% ipython --no-banner

In [1]: import numpy as np

In [2]: np.set_printoptions(suppress=True, linewidth=100)

In [3]: mat = np.load("x.npy")

In [4]: mat
Out[4]: 
array([[ 0, -2,  2,  1, -2,  1,  2],
       [ 0,  0,  2,  0, -2,  0,  0],
       [-2, -1, -1, -1,  2, -2,  0],
       [ 2, -2, -2,  1, -1,  1,  0],
       [-2,  1,  1,  0,  0, -1, -1],
       [-2,  2,  1, -1,  1,  0,  1],
       [-1, -1,  1,  0, -2,  1,  2],
       [-2, -1, -2,  0,  1, -1,  0],
       [ 1,  0, -1,  2, -2,  2,  1],
       [ 0, -2, -4,  1,  4,  1,  2]])

In [5]: A2 = np.c_[mat[:, :4] @ np.array([[-2, -1, 3, 1], [-3, 3, 0, 2], [2, -2, 1, 3], [-1, 1, -3, 1]]), np.array([1, -4, 5, -5, -5, -1, -4, -2, 0, 3])]

In [6]: A2
Out[6]: 
array([[  9,  -9,  -1,   3,   1],
       [  4,  -4,   2,   6,  -4],
       [  6,   0,  -4,  -8,   5],
       [ -3,  -3,   1,  -7,  -5],
       [  3,   3,  -5,   3,  -5],
       [  1,   5,  -2,   4,  -1],
       [  7,  -4,  -2,   0,  -4],
       [  3,   3,  -8, -10,  -2],
       [ -6,   3,  -4,   0,   0],
       [ -3,   3,  -7, -15,   3]])

In [7]: np.linalg.matrix_rank(np.c_[mat, A2])
Out[7]: np.int64(8)

In [8]: np.linalg.matrix_rank(A2)
Out[8]: np.int64(5)

In [9]: A2 @ A2
---------------------------------------------------------------------------
ValueError                                Traceback (most recent call last)
Cell In[9], line 1
----> 1 A2 @ A2

ValueError: matmul: Input operand 1 has a mismatch in its core dimension 0, with gufunc signature (n?,k),(k,m?)->(n?,m?) (size 10 is different from 5)

In [10]: G = A2.T @ A2

In [11]: G
Out[11]: 
array([[ 255, -120,  -38,   52,  -21],
       [-120,  183,  -76,  -76,   21],
       [ -38,  -76,  184,  196,   -4],
       [  52,  -76,  196,  508,  -70],
       [ -21,   21,   -4,  -70,  122]])

In [12]: (A2 @ A2.T).shape
Out[12]: (10, 10)

In [13]: np.round(np.linalg.svd(A2, compute_uv=False) ** 2, 2)
Out[13]: array([642.35, 324.26, 156.39, 105.8 ,  23.2 ])

In [14]: data = np.loadtxt("layer5.csv", delimiter=",")

In [15]: data
Out[15]: 
array([[-4.85,  1.67,  5.37,  0.01,  0.14,  2.59, -0.9 , -0.58, -0.14, -0.69, -2.41, -0.78],
       [-4.61,  0.03,  4.28, -3.28, -2.34,  1.69, -0.93,  2.47, -3.74, -1.59,  0.66,  0.79],
       [-0.74, -1.26,  0.23, -4.29, -3.16, -0.08, -0.17,  3.47, -4.68, -0.72,  2.59,  1.43],
       [ 2.89, -1.25, -3.89,  2.31,  1.54, -2.39,  0.42, -0.78,  2.5 , -0.51,  1.69,  0.56],
       [ 2.9 , -0.74, -2.01, -4.93, -3.56, -0.04,  0.75,  2.95, -5.08,  2.04,  1.39,  0.51],
       [ 2.52,  0.85, -0.76, -2.14, -1.44,  0.96,  0.76,  0.24, -2.02,  2.94, -1.54, -0.97],
       [-1.32, -0.28,  1.18, -2.1 , -1.52,  0.48, -0.26,  1.58, -2.32, -0.48,  0.78,  0.54],
       [-2.39,  0.1 ,  1.24,  3.74,  2.66, -0.41, -0.67, -1.87,  3.8 , -2.19, -0.24,  0.04],
       [-2.99,  1.03,  4.03, -3.69, -2.54,  2.53, -0.42,  1.74, -3.98,  0.57, -1.19, -0.28],
       [-3.93,  1.8 ,  4.95, -0.91, -0.5 ,  2.79, -0.64, -0.28, -1.04,  0.21, -2.65, -0.97]])

In [16]: rank = np.linalg.matrix_rank(data)

In [17]: rank
Out[17]: np.int64(3)

In [18]: N = np.linalg.svd(data)[2][rank:].T

In [19]: N.shape
Out[19]: (12, 9)

In [20]: np.linalg.matrix_rank(data.T @ data), np.linalg.matrix_rank(data @ data.T)
Out[20]: (np.int64(3), np.int64(3))
